$ python -q
>>> import numpy as np
>>> np.set_printoptions(precision=1, suppress=True, linewidth=120, legacy="1.25")
>>> F = np.load("sample3.npy")
>>> print(F)
[[-0.9  0.9 -0.7]
 [-0.9  0.9 -1. ]
 [-0.5  0.6 -0.4]
 [-0.2  0.2 -0.3]
 [-0.1  0.   0. ]
 [-1.2  1.2 -1. ]
 [-0.6  0.7 -0.7]
 [ 0.7 -0.9  0.8]
 [-1.1  1.2 -1.2]
 [ 0.7 -0.4  0.5]
 [ 1.3 -1.2  1.2]
 [ 1.2 -1.1  1.2]
 [ 1.7 -1.5  1.7]
 [ 0.1  0.1  0.1]
 [-0.4  0.2 -0.3]
 [ 0.   0.1 -0.1]
 [ 1.2 -1.3  1.3]
 [ 0.8 -1.   0.7]
 [-1.7  1.7 -1.8]]
>>> gram = np.cov(F, rowvar=False)
>>> print(np.round(np.polyfit(F[:, 2], F[:, 0], 1), 1) + 0)
[1. 0.]
>>> print(np.corrcoef(F.T))
[[ 1. -1.  1.]
 [-1.  1. -1.]
 [ 1. -1.  1.]]
>>> print(np.round(np.linalg.eigvalsh(gram)[::-1], 1) + 0)
[2.8 0.  0. ]
>>> print(np.argsort(-F.std(axis=0).round(6), kind="stable"))
[0 1 2]
>>> print(np.argwhere(np.triu(np.abs(np.corrcoef(F.T)) > 0.8, 1)))
[[0 1]
 [0 2]
 [1 2]]
>>> print(round(np.corrcoef(F[:, 2], F[:, 0])[0, 1], 1))
1.0
>>> print(gram)
[[ 0.9 -0.9  0.9]
 [-0.9  0.9 -0.9]
 [ 0.9 -0.9  0.9]]
>>> M = np.load("data.npy")
>>> print(M.round(1) + 0)
[[ 0.9  0.2  0.  -0.1 -0.3]
 [ 0.2 -0.8  1.1  0.3 -0.8]
 [ 0.   1.1 -2.   0.8  0.5]
 [-0.1  0.3  0.8  0.5  0.1]
 [-0.3 -0.8  0.5  0.1 -0.5]]
>>> # symmetric, so the eigenvalues are real
>>> print(np.linalg.matrix_rank(M, rtol=0.1))
4
>>> print(np.argsort(-np.linalg.norm(M, axis=0).round(6), kind="stable")[:3])
[2 1 4]
>>> print(round(float(np.linalg.norm(M, 2) / np.linalg.norm(M)), 1))
0.9
>>> print(np.linalg.cond(M) > 100)
True
>>> ev, V = np.linalg.eigh(M)
>>> x = np.array([5, 5, 8, -2, 2])
>>> print(np.linalg.eigvalsh(M[1:, 1:]))
[-3.  -1.   0.1  1. ]
>>> print(np.round(V * np.abs(ev) @ V.T, 1) + 0)
[[ 0.9  0.2  0.  -0.1 -0.3]
 [ 0.2  1.2 -0.8  0.3  0.7]
 [ 0.  -0.8  2.3 -0.2 -0.5]
 [-0.1  0.3 -0.2  1.  -0.1]
 [-0.3  0.7 -0.5 -0.1  0.7]]
>>> print(round(float(x @ M @ x), 1))
-77.6
>>> print(np.round(V * np.maximum(ev, 0) @ V.T, 1) + 0)
[[ 0.9  0.2  0.  -0.1 -0.3]
 [ 0.2  0.2  0.1  0.3 -0.1]
 [ 0.   0.1  0.1  0.3  0. ]
 [-0.1  0.3  0.3  0.7  0. ]
 [-0.3 -0.1  0.   0.   0.1]]
>>> W0 = np.array([[3, 0, -1], [4, 4, 4], [15, 12, 11]])
>>> rng = np.random.default_rng(3712)
>>> out = W0 + rng.integers(-2, 3, (3, 2)) @ rng.integers(-2, 3, (2, 3))
>>> print(out)
[[-3 -2  1]
 [ 2  6  4]
 [16 15 10]]
>>> print(np.round(np.linalg.svd(out - W0, compute_uv=False), 1) + 0)
[7.1 3.6 0. ]
>>> print(out - W0)
[[-6 -2  2]
 [-2  2  0]
 [ 1  3 -1]]
>>> A = np.load("a.npy")
>>> print(A)
[[18  0  3  0]
 [18 12  3  2]
 [ 6  0 12  0]
 [ 6  4 12  8]]
>>> ev, V = np.linalg.eig(A)
>>> print(round(np.prod(ev), 1))
17424.0
>>> print(np.sort(np.linalg.eigvals(A.T)))
[ 6.5  9.8 13.5 20.2]
>>> print(np.round(np.sort(np.linalg.eigvals(np.linalg.inv(A))), 1) + 0)
[0.  0.1 0.1 0.2]
>>> print(np.round(A @ V[:, 0] - ev[0] * V[:, 0], 1) + 0)
[0. 0. 0. 0.]
>>> labels = rng.permutation(4)
>>> print(labels)
[3 1 0 2]
>>> out = A[labels][:, labels]
>>> print(round(float(np.linalg.det(out)), 1), np.round(np.linalg.det(A[labels]), 1))
17424.0 17424.0
>>> print(np.diag(out))
[ 8 12 18 12]
>>> print(out)
[[ 8  4  6 12]
 [ 2 12 18  3]
 [ 0  0 18  3]
 [ 0  0  6 12]]
>>> f, r1 = A[2], A[3]
>>> print(f @ r1)
180
>>> print(f @ f)
180
>>> pr = (f @ r1) / (f @ f) * f
>>> print(pr)
[ 6.  0. 12.  0.]
>>> print(np.outer(f, r1))
[[ 36  24  72  48]
 [  0   0   0   0]
 [ 72  48 144  96]
 [  0   0   0   0]]
>>> print((r1 - pr) @ f)
0.0
>>> X = np.load("mat.npy")
>>> print(X)
[[6. 1. 1. 1. 1.]
 [1. 6. 1. 1. 1.]
 [1. 1. 6. 1. 1.]
 [1. 1. 1. 6. 1.]
 [1. 1. 1. 1. 6.]]
>>> L = np.linalg.cholesky(X)
>>> print(np.diag(L) ** 2)
[6.  5.8 5.7 5.6 5.6]
>>> print(X / np.sqrt(np.outer(np.diag(X), np.diag(X))))
[[1.  0.2 0.2 0.2 0.2]
 [0.2 1.  0.2 0.2 0.2]
 [0.2 0.2 1.  0.2 0.2]
 [0.2 0.2 0.2 1.  0.2]
 [0.2 0.2 0.2 0.2 1. ]]
